$ python -q
>>> import numpy as np
>>> np.set_printoptions(precision=1, suppress=True, linewidth=100)
>>> def rd(a):
...     return np.round(a, 1) + 0
... 
>>> W0 = np.load("sample14.npy")
>>> W0
array([[1, 2, 1],
       [2, 1, 2],
       [1, 2, 1]])
>>> # rows and columns are dependent
>>> rd(np.linalg.eigvalsh(W0).min())
np.float64(-1.4)
>>> m1 = np.load("a.npy")
>>> m1
array([[0, 0, 1],
       [1, 0, 0],
       [0, 1, 0]])
>>> # keeps lengths
>>> m1.T @ m1
array([[1, 0, 0],
       [0, 1, 0],
       [0, 0, 1]])
>>> m1[:, 0] @ m1[:, 1]
np.int64(0)
>>> print(rd(np.linalg.svd(m1, compute_uv=False)))
[1. 1. 1.]
>>> blk = np.stack([m1, 5 * m1, m1[::-1]])
>>> rd(np.linalg.norm(blk, axis=(1, 2)))
array([1.7, 8.7, 1.7])
>>> np.linalg.matrix_rank(blk)
array([3, 3, 3])
>>> print(m1 @ np.ones(3))
[1. 1. 1.]
>>> (m1 @ m1)[0]
array([0, 1, 0])
>>> np.allclose(m1 @ m1.T, m1.T @ m1)
True
>>> np.sort(np.abs(np.fft.fft(m1[0]))), rd(np.sort(np.linalg.svd(m1, compute_uv=False)))
(array([1., 1., 1.]), array([1., 1., 1.]))
>>> A = np.load("run5.npy")
>>> A
array([[1, 2, 0, 0],
       [0, 0, 0, 0],
       [2, 4, 0, 0],
       [1, 2, 0, 0]])
>>> W = np.array([[0, 2, -1, -3], [-3, 3, 1, 3], [0, -3, -3, 0], [2, 2, 0, 3]])
>>> coef = np.array([2, 9, 9, 8])
>>> hid = np.maximum(A @ W + coef, 0)
>>> rd((hid > 0).mean(axis=0))
array([0.2, 1. , 1. , 1. ])
>>> cent = np.array([[3, -3], [0, -2], [-5, 3], [1, 4]])
>>> print((hid @ cent).round(6).argmax(axis=1))
[1 1 1 1]
>>> W @ cent
array([[  2, -19],
       [-11,  18],
       [ 15,  -3],
       [  9,   2]])
>>> vec = np.array([1, 1, 2, 0])
>>> a = np.maximum(A @ vec, 0)
>>> print(a)
[3 0 6 3]
>>> rd(np.tanh(A @ vec))
array([1., 0., 1., 1.])
>>> print(rd(np.linalg.svd(A, compute_uv=False)))
[5.5 0.  0.  0. ]
>>> print(A.sum(axis=0))
[4 8 0 0]
>>> np.abs(A).max()
np.int64(4)
>>> np.count_nonzero(A)
np.int64(6)
>>> E = np.loadtxt("block3.csv", delimiter=",")
>>> E
array([[-2. , -1.6, -2.5,  0.2],
       [-0.7,  0.4,  3.1,  1.6],
       [-1.1, -0.6,  2.8, -2.9]])
>>> other = np.array([[3, 1, 5], [3, 4, 1], [7, 2, 1], [6, 9, 7]])
>>> rd(np.einsum("ij,ij->i", E, E))
array([12.8, 12.8, 17.8])
>>> np.linalg.matrix_rank(np.vstack([E, other.T]))
np.int64(4)
>>> np.linalg.matrix_rank(E @ other)
np.int64(3)
>>> rd(np.einsum("ik,kj->ji", E, other))
array([[-27.1,  30.4,  -2.9],
       [-11.6,  21.5, -24. ],
       [-12.7,  11.2, -23.6]])
>>> np.vstack([E, other.T]).shape
(6, 4)
>>> vec = np.array([6, 9, 9, -4])
>>> rd((E * vec).sum(axis=1))
array([-49.7,  20.9,  24.8])
>>> rd(np.einsum("ij,j->i", E, vec))
array([-49.7,  20.9,  24.8])
>>> rd(E * vec)
array([[-12. , -14.4, -22.5,  -0.8],
       [ -4.2,   3.6,  27.9,  -6.4],
       [ -6.6,  -5.4,  25.2,  11.6]])
>>> rd(E @ (2 * vec))
array([-99.4,  41.8,  49.6])
>>> np.sign((E @ vec).round(6))
array([-1.,  1.,  1.])
>>> cov = E.T @ E
>>> print(np.linalg.matrix_rank(cov))
3
>>> rd(np.trace(cov)), rd((E ** 2).sum())
(np.float64(43.5), np.float64(43.5))
>>> rd(np.linalg.svd(E, compute_uv=False) ** 2)
array([25.1, 12.3,  6.2])
>>> np.allclose(cov, cov.T)
True
>>> rd(np.diag(cov))
array([ 5.7,  3.1, 23.7, 11. ])
>>> rd(np.linalg.eigvalsh(cov)[::-1])
array([25.1, 12.3,  6.2,  0. ])
>>> t = np.radians(135)
>>> Rm = np.eye(4)
>>> Rm[3, 3] = Rm[2, 2] = np.cos(t)
>>> Rm[3, 2], Rm[2, 3] = -np.sin(t), np.sin(t)
>>> rd(Rm)
array([[ 1. ,  0. ,  0. ,  0. ],
       [ 0. ,  1. ,  0. ,  0. ],
       [ 0. ,  0. , -0.7,  0.7],
       [ 0. ,  0. , -0.7, -0.7]])
>>> other = E @ Rm.T
>>> np.allclose(np.linalg.norm(E, axis=1), np.linalg.norm(other, axis=1))
True
>>> rd(np.linalg.svd(E, compute_uv=False)), rd(np.linalg.svd(other, compute_uv=False))
(array([5. , 3.5, 2.5]), array([5. , 3.5, 2.5]))
>>> J = np.load("arr.npy")
>>> J
array([[ 0.9,  1.1, -1.5,  0.1],
       [ 1. , -0.8,  1.3,  0.1],
       [-1.1,  0.5,  0.8,  1.2],
       [-0.7, -0.6, -0.1, -0.9]])
>>> rd((J + J.T) / 2)
array([[ 0.9,  1. , -1.3, -0.3],
       [ 1. , -0.8,  0.9, -0.2],
       [-1.3,  0.9,  0.8,  0.5],
       [-0.3, -0.2,  0.5, -0.9]])
>>> print(rd((J - J.T) / 2))
[[ 0.   0.1 -0.2  0.4]
 [-0.1  0.   0.4  0.4]
 [ 0.2 -0.4  0.   0.6]
 [-0.4 -0.4 -0.6  0. ]]
>>> print(rd(np.linalg.det(J)))
0.4
>>> print(rd(np.linalg.norm(J, 2) / np.linalg.norm(J)))
0.7
>>> np.linalg.matrix_rank(J, rtol=0.1)
np.int64(3)
>>> print(rd(np.abs(np.linalg.svd(J)[2][-1])))
[0.  0.7 0.5 0.6]
>>> [round(float(x), 1) for x in np.linalg.svd(J, compute_uv=False)[:3]]
[2.5, 2.0, 1.7]
>>> cov = J.T @ J
>>> rd(np.trace(cov)), rd((J ** 2).sum())
(np.float64(12.8), np.float64(12.8))
>>> print(rd(np.diag(cov)))
[3.5 2.5 4.6 2.3]
>>> rd(np.linalg.svd(J, compute_uv=False) ** 2)
array([6.3, 3.8, 2.7, 0. ])
>>> rd(np.linalg.eigvalsh(cov)[::-1])
array([6.3, 3.8, 2.7, 0. ])
>>> np.allclose(cov, cov.T)
True
>>> rd(cov)
array([[ 3.5,  0.1, -0.9, -0.5],
       [ 0.1,  2.5, -2.2,  1.2],
       [-0.9, -2.2,  4.6,  1. ],
       [-0.5,  1.2,  1. ,  2.3]])
>>> feats = np.load("data.npy")
>>> feats
array([[-0.2, -1. , -1.1],
       [-0.2, -0.8,  1.1],
       [ 0.3, -1. ,  0.1],
       [ 0.4, -1.4,  0.1],
       [-0.6, -1.1,  0. ],
       [-0.7,  3.6, -0.5],
       [ 0.7, -0.1,  0.9],
       [-0.6,  0.3,  1. ],
       [ 1.7,  0.6,  1.4],
       [ 0.9,  1.3,  0.1],
       [-0.4,  0.5,  0.5],
       [ 0.7, -0.1, -0.2],
       [-1.3,  0.3, -2.2],
       [ 0. , -1.6, -0.6],
       [-2.2, -0.1, -0.1],
       [ 5.5, -0.5, -4.5],
       [-1.2, -0.5,  0.3],
       [ 0.1, -0.1,  1.1],
       [ 0.6,  0.3, -3.5],
       [ 0.6,  0.1, -0.5],
       [ 0.6, -0.5, -0.3],
       [-0.1, -0.5, -0.3]])
>>> t = np.radians(15)
>>> Rm = np.eye(3)
>>> Rm[2, 2] = Rm[1, 1] = np.cos(t)
>>> Rm[2, 1], Rm[1, 2] = -np.sin(t), np.sin(t)
>>> print(rd(Rm))
[[ 1.   0.   0. ]
 [ 0.   1.   0.3]
 [ 0.  -0.3  1. ]]
>>> other = feats @ Rm.T
>>> rd(np.abs(other - feats).max(axis=0))
array([0. , 1.1, 0.9])
>>> print(rd(other))
[[-0.2 -1.3 -0.8]
 [-0.2 -0.5  1.3]
 [ 0.3 -0.9  0.4]
 [ 0.4 -1.3  0.5]
 [-0.6 -1.1  0.3]
 [-0.7  3.3 -1.4]
 [ 0.7  0.1  0.9]
 [-0.6  0.5  0.9]
 [ 1.7  0.9  1.2]
 [ 0.9  1.3 -0.2]
 [-0.4  0.6  0.4]
 [ 0.7 -0.1 -0.2]
 [-1.3 -0.3 -2.2]
 [ 0.  -1.7 -0.2]
 [-2.2 -0.1 -0.1]
 [ 5.5 -1.6 -4.2]
 [-1.2 -0.4  0.4]
 [ 0.1  0.2  1.1]
 [ 0.6 -0.6 -3.5]
 [ 0.6  0.  -0.5]
 [ 0.6 -0.6 -0.2]
 [-0.1 -0.6 -0.2]]
>>> print(np.allclose(feats @ feats.T, other @ other.T))
True
>>> labels = other[:, 1] > np.median(other[:, 1])
>>> f = other[labels].mean(axis=0) - other[~labels].mean(axis=0)
>>> ((other - other.mean(axis=0)) @ f > 0).astype(int)
array([0, 1, 0, 0, 0, 1, 1, 1, 1, 1, 1, 0, 0, 0, 1, 0, 1, 1, 0, 0, 0, 0])
>>> rd(f)
array([-0.5,  1.5,  0.5])
>>> np.argsort(-np.abs(f).round(6), kind="stable")
array([1, 2, 0])
>>> rd((((other - other.mean(axis=0)) @ f > 0) == labels).mean())
np.float64(0.8)
>>> other = np.c_[feats[:, :1] @ np.array([[1]]), np.array([0, 1, -3, -4, 5, 5, 2, -4, 5, 5, 3, -1, 3, -3, 4, 3, -5, 5, 2, 2, 4, 1])]
>>> print(other)
[[-0.2  0. ]
 [-0.2  1. ]
 [ 0.3 -3. ]
 [ 0.4 -4. ]
 [-0.6  5. ]
 [-0.7  5. ]
 [ 0.7  2. ]
 [-0.6 -4. ]
 [ 1.7  5. ]
 [ 0.9  5. ]
 [-0.4  3. ]
 [ 0.7 -1. ]
 [-1.3  3. ]
 [ 0.  -3. ]
 [-2.2  4. ]
 [ 5.5  3. ]
 [-1.2 -5. ]
 [ 0.1  5. ]
 [ 0.6  2. ]
 [ 0.6  2. ]
 [ 0.6  4. ]
 [-0.1  1. ]]
>>> rd(np.linalg.norm(np.linalg.qr(feats)[0].T @ other, axis=0) ** 2 / ((other ** 2).sum(axis=0) + 1e-12))
array([1. , 0.2])
>>> rd(np.linalg.norm(other - feats @ np.linalg.lstsq(feats, other)[0], axis=0))
array([ 0. , 14.5])
>>> Uu, sig, VT = np.linalg.svd(W0)
>>> print(np.argmax(sig[:-1] / (sig[1:] + 1e-6)) + 1)
2
>>> other = Uu[:, :2] @ np.diag(sig[:2]) @ VT[:2]
>>> rd(np.linalg.norm(W0 - other) / np.linalg.norm(W0))
np.float64(0.0)
>>> rd(np.abs(W0 - other).max())
np.float64(0.0)
>>> print(np.linalg.matrix_rank(W0, rtol=0.05))
2
>>> rd(other)
array([[1., 2., 1.],
       [2., 1., 2.],
       [1., 2., 1.]])
>>> arr = np.loadtxt("case16.csv", delimiter=",")
>>> arr
array([[0., 0., 0., 1.],
       [0., 0., 0., 0.],
       [0., 0., 0., 0.],
       [1., 0., 0., 0.]])
>>> rng = np.random.default_rng(23034)
>>> labels = rng.permutation(4)
>>> print(labels)
[3 0 2 1]
>>> other = J[labels][:, labels]
>>> np.diag(other)
array([-0.9,  0.9,  0.8, -0.8])
>>> rd(np.linalg.det(other)), rd(np.linalg.det(J[labels]))
(np.float64(0.4), np.float64(0.4))
>>> np.allclose(other, J)
False
>>> print(rd(np.sort(np.abs(np.linalg.eigvals(other)))))
[0.2 0.4 2.  2.2]
>>> np.trace(other)
np.float64(0.0)
>>> [round(float(x), 1) for x in np.linalg.svd(arr, compute_uv=False)[:3]]
[1.0, 1.0, 0.0]
>>> np.linalg.cond(arr) > 100
np.True_
>>> print(np.linalg.matrix_rank(arr, rtol=0.1))
2
>>> rd(np.linalg.norm(arr, 2) / np.linalg.norm(arr))
np.float64(0.7)
>>> other = np.array([[4, 5], [-9, -2]])
>>> cent = np.array([[-1]])
>>> mat = np.block([[other, np.array([[2], [-3]])], [np.zeros((1, 2)), cent]])
>>> print(mat)
[[ 4.  5.  2.]
 [-9. -2. -3.]
 [ 0.  0. -1.]]
>>> def softmax(z):
...     e = np.exp(z - z.max(axis=-1, keepdims=True))
...     return e / e.sum(axis=-1, keepdims=True)
... 
>>> softmax(mat).sum(axis=1)
array([1., 1., 1.])
>>> scores = mat @ mat.T / np.sqrt(3)
>>> rd(softmax(scores)[2] @ mat)
array([-6.4, -1.3, -2.3])
>>> rd(softmax(scores + np.triu(np.full(scores.shape, -np.inf), 1)))
array([[1. , 0. , 0. ],
       [0. , 1. , 0. ],
       [0. , 0.7, 0.2]])
